$ python3 -q
>>> import numpy as np
>>> np.set_printoptions(precision=3, suppress=True, linewidth=100)
>>> def rnd(a):
...     return np.round(a, 3) + 0
... 
>>> F = np.array([[2.0, -1.0, 0.0, -1.0, -1.0, 0.0, 0.0, 0.0],
...     [-1.0, 0.0, -2.0, 0.0, -2.0, 0.0, 0.0, 0.0],
...     [2.0, -2.0, -1.0, -2.0, -1.0, 0.0, 0.0, 0.0],
...     [1.0, 1.0, 2.0, 1.0, -2.0, 0.0, 0.0, 0.0],
...     [-1.0, -2.0, 0.0, 1.0, 2.0, 0.0, 0.0, 0.0],
...     [0.0, 0.0, 0.0, 0.0, 0.0, 3.0, 1.0, 3.0],
...     [0.0, 0.0, 0.0, 0.0, 0.0, 3.0, 0.0, 3.0],
...     [0.0, 0.0, 0.0, 0.0, 0.0, 1.0, 1.0, 3.0]])
>>> other = F[0, 0] * F[1:] - np.outer(F[1:, 0], F[0])
>>> other
array([[ 0., -1., -4., -1., -5.,  0.,  0.,  0.],
       [ 0., -2., -2., -2.,  0.,  0.,  0.,  0.],
       [ 0.,  3.,  4.,  3., -3.,  0.,  0.,  0.],
       [ 0., -5.,  0.,  1.,  3.,  0.,  0.,  0.],
       [ 0.,  0.,  0.,  0.,  0.,  6.,  2.,  6.],
       [ 0.,  0.,  0.,  0.,  0.,  6.,  0.,  6.],
       [ 0.,  0.,  0.,  0.,  0.,  2.,  2.,  6.]])
>>> np.linalg.matrix_rank(other), np.linalg.matrix_rank(F)
(np.int64(7), np.int64(8))
>>> rnd(np.linalg.matrix_power(F, 3))
array([[  7.,  -9.,  -6.,  -9.,   5.,   0.,   0.,   0.],
       [ -9.,   5., -14.,   2., -24.,   0.,   0.,   0.],
       [  0., -18.,  -7.,  -3.,  12.,   0.,   0.,   0.],
       [ 17.,  12., -10., -21., -16.,   0.,   0.,   0.],
       [  9., -21.,   6.,   0.,   5.,   0.,   0.,   0.],
       [  0.,   0.,   0.,   0.,   0.,  84.,  36., 126.],
       [  0.,   0.,   0.,   0.,   0.,  72.,  30., 108.],
       [  0.,   0.,   0.,   0.,   0.,  54.,  24.,  84.]])
>>> rnd(np.linalg.det(F))
np.float64(126.0)
>>> (F - F.T) / 2
array([[ 0. ,  0. , -1. , -1. ,  0. ,  0. ,  0. ,  0. ],
       [ 0. ,  0. ,  0. , -0.5,  0. ,  0. ,  0. ,  0. ],
       [ 1. ,  0. ,  0. , -2. , -0.5,  0. ,  0. ,  0. ],
       [ 1. ,  0.5,  2. ,  0. , -1.5,  0. ,  0. ,  0. ],
       [ 0. ,  0. ,  0.5,  1.5,  0. ,  0. ,  0. ,  0. ],
       [ 0. ,  0. ,  0. ,  0. ,  0. ,  0. , -1. ,  1. ],
       [ 0. ,  0. ,  0. ,  0. ,  0. ,  1. ,  0. ,  1. ],
       [ 0. ,  0. ,  0. ,  0. ,  0. , -1. , -1. ,  0. ]])
>>> np.trace(F)
np.float64(10.0)
>>> rnd(np.sort(np.abs(np.linalg.eigvals(F))))
array([0.361, 0.93 , 1.107, 2.49 , 2.49 , 2.77 , 3.386, 5.823])
>>> F @ F
array([[  5.,  -1.,   0.,  -4.,   0.,   0.,   0.,   0.],
       [ -4.,   9.,   2.,   3.,  -1.,   0.,   0.,   0.],
       [  3.,   0.,   1.,  -3.,   5.,   0.,   0.,   0.],
       [  8.,   0.,  -2.,  -6., -11.,   0.,   0.,   0.],
       [ -1.,  -2.,   6.,   4.,   7.,   0.,   0.,   0.],
       [  0.,   0.,   0.,   0.,   0.,  15.,   6.,  21.],
       [  0.,   0.,   0.,   0.,   0.,  12.,   6.,  18.],
       [  0.,   0.,   0.,   0.,   0.,   9.,   4.,  15.]])
>>> (F + F.T) / 2
array([[ 2. , -1. ,  1. ,  0. , -1. ,  0. ,  0. ,  0. ],
       [-1. ,  0. , -2. ,  0.5, -2. ,  0. ,  0. ,  0. ],
       [ 1. , -2. , -1. ,  0. , -0.5,  0. ,  0. ,  0. ],
       [ 0. ,  0.5,  0. ,  1. , -0.5,  0. ,  0. ,  0. ],
       [-1. , -2. , -0.5, -0.5,  2. ,  0. ,  0. ,  0. ],
       [ 0. ,  0. ,  0. ,  0. ,  0. ,  3. ,  2. ,  2. ],
       [ 0. ,  0. ,  0. ,  0. ,  0. ,  2. ,  0. ,  2. ],
       [ 0. ,  0. ,  0. ,  0. ,  0. ,  2. ,  2. ,  3. ]])
>>> other = F / np.linalg.norm(F, axis=1, keepdims=True)
>>> gram = other @ other.T
>>> rnd(gram)
array([[ 1.   ,  0.   ,  0.909,  0.228, -0.359,  0.   ,  0.   ,  0.   ],
       [ 0.   ,  1.   ,  0.178, -0.101, -0.316,  0.   ,  0.   ,  0.   ],
       [ 0.909,  0.178,  1.   , -0.161, -0.169,  0.   ,  0.   ,  0.   ],
       [ 0.228, -0.101, -0.161,  1.   , -0.572,  0.   ,  0.   ,  0.   ],
       [-0.359, -0.316, -0.169, -0.572,  1.   ,  0.   ,  0.   ,  0.   ],
       [ 0.   ,  0.   ,  0.   ,  0.   ,  0.   ,  1.   ,  0.973,  0.899],
       [ 0.   ,  0.   ,  0.   ,  0.   ,  0.   ,  0.973,  1.   ,  0.853],
       [ 0.   ,  0.   ,  0.   ,  0.   ,  0.   ,  0.899,  0.853,  1.   ]])
>>> (np.abs(gram) > 0.9).astype(int)
array([[1, 0, 1, 0, 0, 0, 0, 0],
       [0, 1, 0, 0, 0, 0, 0, 0],
       [1, 0, 1, 0, 0, 0, 0, 0],
       [0, 0, 0, 1, 0, 0, 0, 0],
       [0, 0, 0, 0, 1, 0, 0, 0],
       [0, 0, 0, 0, 0, 1, 1, 0],
       [0, 0, 0, 0, 0, 1, 1, 0],
       [0, 0, 0, 0, 0, 0, 0, 1]])
